$ python3 -q
>>> import numpy as np
>>> from numpy import linalg as LA
>>> np.set_printoptions(precision=3, suppress=True, linewidth=100, sign=" ")
>>> A = np.load("block5.npy")
>>> A
array([[ 0,  9,  2,  0, -3, -4, -2, -8],
       [ 0,  0, -8,  8, -9, -4,  1,  1],
       [ 0,  0,  0,  9, -3,  4,  0, -6],
       [ 0,  0,  0,  0, -7,  7,  5, -7],
       [ 0,  0,  0,  0,  0,  9, -6,  6],
       [ 0,  0,  0,  0,  0,  0, -1,  7],
       [ 0,  0,  0,  0,  0,  0,  0, -2],
       [ 0,  0,  0,  0,  0,  0,  0,  0]])
>>> rank = LA.matrix_rank(A)
>>> rank
np.int64(7)
>>> ns = LA.svd(A)[2][rank:].T
>>> LA.matrix_rank(A.T @ A), LA.matrix_rank(A @ A.T)
(np.int64(7), np.int64(7))
>>> ns[:, 0] / ns[np.abs(ns[:, 0]).round(6).argmax(), 0]
array([ 1.,  0.,  0.,  0.,  0.,  0.,  0.,  0.])
>>> ns @ ns.T
array([[ 1.,  0.,  0.,  0.,  0.,  0.,  0.,  0.],
       [ 0.,  0.,  0.,  0.,  0.,  0.,  0.,  0.],
       [ 0.,  0.,  0.,  0.,  0.,  0.,  0.,  0.],
       [ 0.,  0.,  0.,  0.,  0.,  0.,  0.,  0.],
       [ 0.,  0.,  0.,  0.,  0.,  0.,  0.,  0.],
       [ 0.,  0.,  0.,  0.,  0.,  0.,  0.,  0.],
       [ 0.,  0.,  0.,  0.,  0.,  0.,  0.,  0.],
       [ 0.,  0.,  0.,  0.,  0.,  0.,  0.,  0.]])
>>> U, sig, Vh = LA.svd(A)
>>> sig
array([ 19.242,  14.87 ,  13.636,   9.478,   7.172,   2.716,   0.113,   0.   ])
>>> np.argmax(sig[:-1] / (sig[1:] + 1e-6)) + 1
np.int64(7)
>>> A2 = U[:, :7] @ np.diag(sig[:7]) @ Vh[:7]
>>> round(float(LA.norm(A - A2) / LA.norm(A)), 3)
0.0
>>> LA.matrix_rank(A, rtol=0.05)
np.int64(6)
>>> A2.round(3) + 0
array([[ 0.,  9.,  2.,  0., -3., -4., -2., -8.],
       [ 0.,  0., -8.,  8., -9., -4.,  1.,  1.],
       [ 0.,  0.,  0.,  9., -3.,  4.,  0., -6.],
       [ 0.,  0.,  0.,  0., -7.,  7.,  5., -7.],
       [ 0.,  0.,  0.,  0.,  0.,  9., -6.,  6.],
       [ 0.,  0.,  0.,  0.,  0.,  0., -1.,  7.],
       [ 0.,  0.,  0.,  0.,  0.,  0.,  0., -2.],
       [ 0.,  0.,  0.,  0.,  0.,  0.,  0.,  0.]])
>>> np.round(LA.norm(A - A2, 2), 3), sig[7]
(np.float64(0.0), np.float64(0.0))
>>> T = np.stack([A, 4 * A, A[::-1]])
>>> LA.matrix_rank(T)
array([ 7,  7,  7])
>>> LA.det(T)
array([ 0.,  0.,  0.])
>>> (T @ A.T).shape
(3, 8, 8)
>>> LA.norm(T, axis=(1, 2))
array([  30.43 ,  121.721,   30.43 ])
>>> LA.matrix_rank(T.reshape(3, -1))
np.int64(2)
>>> T.sum(axis=0)
array([[  0,  45,  10,   0, -15, -20, -10, -40],
       [  0,   0, -40,  40, -45, -20,   5,   3],
       [  0,   0,   0,  45, -15,  20,  -1, -23],
       [  0,   0,   0,   0, -35,  44,  19, -29],
       [  0,   0,   0,   0,  -7,  52, -25,  23],
       [  0,   0,   0,   9,  -3,   4,  -5,  29],
       [  0,   0,  -8,   8,  -9,  -4,   1,  -9],
       [  0,   9,   2,   0,  -3,  -4,  -2,  -8]])
>>> m1 = np.load("sample2.npy")
>>> m1
array([[ 4.,  3.,  0.,  3.,  0.,  3.,  0.,  0.],
       [ 3.,  4.,  0.,  3.,  0.,  3.,  0.,  0.],
       [ 0.,  0.,  4.,  0.,  3.,  0.,  0.,  3.],
       [ 3.,  3.,  0.,  4.,  0.,  3.,  0.,  0.],
       [ 0.,  0.,  3.,  0.,  4.,  0.,  0.,  3.],
       [ 3.,  3.,  0.,  3.,  0.,  4.,  0.,  0.],
       [ 0.,  0.,  0.,  0.,  0.,  0.,  4.,  0.],
       [ 0.,  0.,  3.,  0.,  3.,  0.,  0.,  4.]])
>>> # symmetric
>>> ev, V = LA.eigh(m1)
>>> x = np.array([1, -1, 2, 1, 2, -2, 1, 2])
>>> np.round(V * np.sqrt(ev) @ V.T, 3) + 0
array([[ 1.651,  0.651,  0.   ,  0.651,  0.   ,  0.651,  0.   ,  0.   ],
       [ 0.651,  1.651,  0.   ,  0.651,  0.   ,  0.651,  0.   ,  0.   ],
       [ 0.   ,  0.   ,  1.721,  0.   ,  0.721,  0.   ,  0.   ,  0.721],
       [ 0.651,  0.651,  0.   ,  1.651,  0.   ,  0.651,  0.   ,  0.   ],
       [ 0.   ,  0.   ,  0.721,  0.   ,  1.721,  0.   ,  0.   ,  0.721],
       [ 0.651,  0.651,  0.   ,  0.651,  0.   ,  1.651,  0.   ,  0.   ],
       [ 0.   ,  0.   ,  0.   ,  0.   ,  0.   ,  0.   ,  2.   ,  0.   ],
       [ 0.   ,  0.   ,  0.721,  0.   ,  0.721,  0.   ,  0.   ,  1.721]])
